>>> import numpy as np
>>> import numpy.linalg as la
>>> np.set_printoptions(suppress=True, linewidth=100)
>>> def rd(a):
...     return np.round(a, 2) + 0
... 
>>> A2 = np.array([[-2, 2], [1, 0]])
>>> mat = np.tile(A2, (2, 2))
>>> mat
array([[-2,  2, -2,  2],
       [ 1,  0,  1,  0],
       [-2,  2, -2,  2],
       [ 1,  0,  1,  0]])
>>> # columns 0 and 2 are equal
>>> A2 = mat / la.norm(mat, axis=1, keepdims=True)
>>> cov = A2 @ A2.T
>>> rd(cov)
array([[ 1.  , -0.71,  1.  , -0.71],
       [-0.71,  1.  , -0.71,  1.  ],
       [ 1.  , -0.71,  1.  , -0.71],
       [-0.71,  1.  , -0.71,  1.  ]])
>>> (cov - 2 * np.eye(4)).round(6).argmax(axis=1)
array([2, 3, 0, 1])
>>> (np.abs(cov) > 0.9).astype(int)
array([[1, 0, 1, 0],
       [0, 1, 0, 1],
       [1, 0, 1, 0],
       [0, 1, 0, 1]])
>>> vec = np.array([0, 1, 0, 2])
>>> a = np.maximum(mat @ vec, 0)
>>> mat.T @ a
array([-24,  24, -24,  24])
>>> mat * (a > 1e-9)[:, None]
array([[-2,  2, -2,  2],
       [ 0,  0,  0,  0],
       [-2,  2, -2,  2],
       [ 0,  0,  0,  0]])
>>> rd(np.tanh(mat @ vec))
array([1., 0., 1., 0.])
>>> np.maximum(mat @ vec, 0) - np.maximum(-mat @ vec, 0)
array([6, 0, 6, 0])
>>> print(np.abs(np.diag(la.qr(mat)[1])) > 1e-9)
[ True  True False False]
>>> rd(np.trace(la.pinv(mat) @ mat))
np.float64(2.0)
>>> f = np.array([1, 2, -2, -1])
>>> M = np.array([np.roll(f, i) for i in range(4)])
>>> M
array([[ 1,  2, -2, -1],
       [-1,  1,  2, -2],
       [-2, -1,  1,  2],
       [ 2, -2, -1,  1]])
>>> print(la.cond(M) > 100)
True
>>> np.argsort(-la.norm(M, axis=0).round(6), kind="stable")[:3]
array([0, 1, 2])
>>> [round(float(x), 2) for x in la.svd(M, compute_uv=False)[:3]]
[4.24, 4.24, 2.0]
>>> rd(M @ la.pinv(M) @ M)
array([[ 1.,  2., -2., -1.],
       [-1.,  1.,  2., -2.],
       [-2., -1.,  1.,  2.],
       [ 2., -2., -1.,  1.]])
>>> (M @ M)[0]
array([  1,   8,   1, -10])
>>> M @ (-1.0) ** np.arange(4)
array([-2.,  2., -2.,  2.])
>>> vec = np.array([-4, -9, -8, 7])
>>> a = np.maximum(M @ vec, 0)
>>> np.maximum(M @ vec, 0) - np.maximum(-M @ vec, 0)
array([-13, -35,  23,  25])
>>> rd(np.tanh(M @ vec))
array([-1., -1.,  1.,  1.])
>>> np.flatnonzero(a > 1e-9)
array([2, 3])
>>> a
array([ 0,  0, 23, 25])
>>> M * (a > 1e-9)[:, None]
array([[ 0,  0,  0,  0],
       [ 0,  0,  0,  0],
       [-2, -1,  1,  2],
       [ 2, -2, -1,  1]])
>>> E = np.load("arr.npy")
>>> rd(E)
array([[ 0.93,  0.37, -0.07],
       [ 0.37, -0.85,  0.37],
       [-0.07,  0.37,  0.93]])
>>> # equal to its transpose
>>> rng = np.random.default_rng(219043)
>>> labels = rng.permutation(3)
>>> A2 = E[:, labels] * rng.choice([-1, 1], 3)
>>> rd(A2)
array([[ 0.07,  0.37, -0.93],
       [-0.37, -0.85, -0.37],
       [-0.93,  0.37,  0.07]])
>>> left, _, vt = la.svd(E.T @ A2)
>>> labels
array([2, 1, 0])
>>> rd(la.eigvals(A2))
array([ 1.  +0.j  , -0.85+0.52j, -0.85-0.52j])
>>> rd(la.det(A2[::-1]))
np.float64(-1.0)
>>> rd(np.einsum("ij,ji->", A2, A2))
np.float64(1.9)
>>> print(rd(la.det(A2.T)))
1.0
>>> vec = np.array([0, 4, 4])
>>> print(rd(E @ np.eye(3)[2]))
[-0.07  0.37  0.93]
>>> rd((E * vec).sum(axis=1))
array([ 1.19, -1.93,  5.19])
>>> rd(E @ (2 * vec))
array([ 2.37, -3.85, 10.37])
>>> print(la.norm(E @ vec) <= la.norm(E, 2) * la.norm(vec) + 1e-9)
True
>>> rd(E @ np.ones(3))
array([ 1.22, -0.11,  1.22])
>>> np.sign((E @ vec).round(6))
array([ 1., -1.,  1.])
>>> rd(E @ vec)
array([ 1.19, -1.93,  5.19])
>>> np.einsum("ii->", E)
np.float64(1.0)
>>> rd(E[:, 1] @ E[:, 2])
np.float64(0.0)
>>> rd(la.pinv(E))
array([[ 0.93,  0.37, -0.07],
       [ 0.37, -0.85,  0.37],
       [-0.07,  0.37,  0.93]])
>>> rd(la.svd(E, compute_uv=False))
array([1., 1., 1.])
>>> J = np.load("layer8.npy")
>>> J
array([[ 2,  3,  0],
       [ 0, -1,  0],
       [ 0,  0,  1]])
>>> np.allclose(J, J.T)
False
>>> print((J + J.T) / 2)
[[ 2.   1.5  0. ]
 [ 1.5 -1.   0. ]
 [ 0.   0.   1. ]]
>>> la.matrix_power(J, 3)
array([[ 8,  9,  0],
       [ 0, -1,  0],
       [ 0,  0,  1]])
>>> labels = rng.permutation(3)
>>> A2 = J[:, labels] * rng.choice([-1, 1], 3)
>>> A2
array([[-3,  0,  2],
       [ 1,  0,  0],
       [ 0,  1,  0]])
>>> left, _, vt = la.svd(J.T @ A2)
>>> labels
array([1, 2, 0])
>>> q = A2.astype(float).copy()
>>> for j in range(3):
...     q[:, j] -= q[:, :j] @ (q[:, :j].T @ q[:, j])
...     q[:, j] /= la.norm(q[:, j])
... 
>>> rd(q.T @ A2)
array([[ 3.16,  0.  , -1.9 ],
       [ 0.  ,  1.  ,  0.  ],
       [ 0.  ,  0.  ,  0.63]])
>>> rd(q)
array([[-0.95,  0.  ,  0.32],
       [ 0.32,  0.  ,  0.95],
       [ 0.  ,  1.  ,  0.  ]])
>>> labels = rng.permutation(3)
>>> print(labels)
[2 0 1]
>>> A2 = J[labels][:, labels]
>>> print(rd(np.sort(np.abs(la.eigvals(A2)))))
[1. 1. 2.]
>>> np.diag(A2)
array([ 1,  2, -1])
>>> print(np.allclose(A2, J))
False
>>> rd(la.det(A2)), rd(la.det(J[labels]))
(np.float64(-2.0), np.float64(-2.0))
>>> np.trace(A2)
np.int64(2)
>>> rd(la.eigvals(J))
array([ 2., -1.,  1.])
>>> rd(la.eigvals(J).sum().real)
np.float64(2.0)
>>> np.einsum("ii->", J)
np.int64(2)
>>> rd(la.det(2 * J)), rd(la.det(J))
(np.float64(-16.0), np.float64(-2.0))
>>> X = np.load("a.npy")
>>> X
array([[-1,  0, -1,  2],
       [ 2,  1, -1,  2],
       [-1, -1, -1,  0],
       [ 9,  5, -6, 12]])
>>> # null space of dimension 1
>>> left, sigma, vt = la.svd(X)
>>> vecs = vt[:(sigma > 1e-8).sum()]
>>> vec = X[0] + -3 * X[1] + rng.integers(2) * np.eye(4)[0]
>>> vec
array([-7., -3.,  2., -4.])
>>> rd(np.diag(vecs.T @ vecs))
array([0.94, 0.45, 0.75, 0.86])
>>> rd(vecs.T @ vecs)
array([[ 0.94,  0.18, -0.12, -0.09],
       [ 0.18,  0.45,  0.37,  0.28],
       [-0.12,  0.37,  0.75, -0.18],
       [-0.09,  0.28, -0.18,  0.86]])
>>> print(la.lstsq(X[:-1].T, X[-1])[2])
3
>>> np.abs(np.diag(la.qr(X)[1])) > 1e-9
array([ True,  True,  True, False])
>>> rd(X @ la.pinv(X) @ X)
array([[-1.,  0., -1.,  2.],
       [ 2.,  1., -1.,  2.],
       [-1., -1., -1.,  0.],
       [ 9.,  5., -6., 12.]])
>>> f, v = X[3], X[1]
>>> f @ v
np.int64(53)
>>> print(f @ f)
286
>>> p = (f @ v) / (f @ f) * f
>>> rd(la.norm(f + v) ** 2 + la.norm(f - v) ** 2)
np.float64(592.0)
>>> rd(p)
array([ 1.67,  0.93, -1.11,  2.22])
>>> np.outer(f, v)
array([[ 18,   9,  -9,  18],
       [ 10,   5,  -5,  10],
       [-12,  -6,   6, -12],
       [ 24,  12, -12,  24]])
>>> A2 = np.array([[2, 3, 2], [-3, -2, -2], [5, -1, -4], [1, 3, 0]])
>>> A = A2.T @ A2
>>> A
array([[ 39,  10, -10],
       [ 10,  23,  14],
       [-10,  14,  24]])
>>> # equal to its transpose
>>> q, vecs = la.qr(A[:, :2])[0], la.qr(A[:, 2:])[0]
>>> sigma = la.svd(q.T @ vecs, compute_uv=False)
>>> rd(sigma)
array([0.98])
>>> ev, vecs = la.eig(A)
>>> rd(A @ vecs[:, 0] - ev[0] * vecs[:, 0])
array([0., 0., 0.])
>>> rd(np.sort(la.eigvals(A.T)))
array([ 3.81, 37.5 , 44.69])
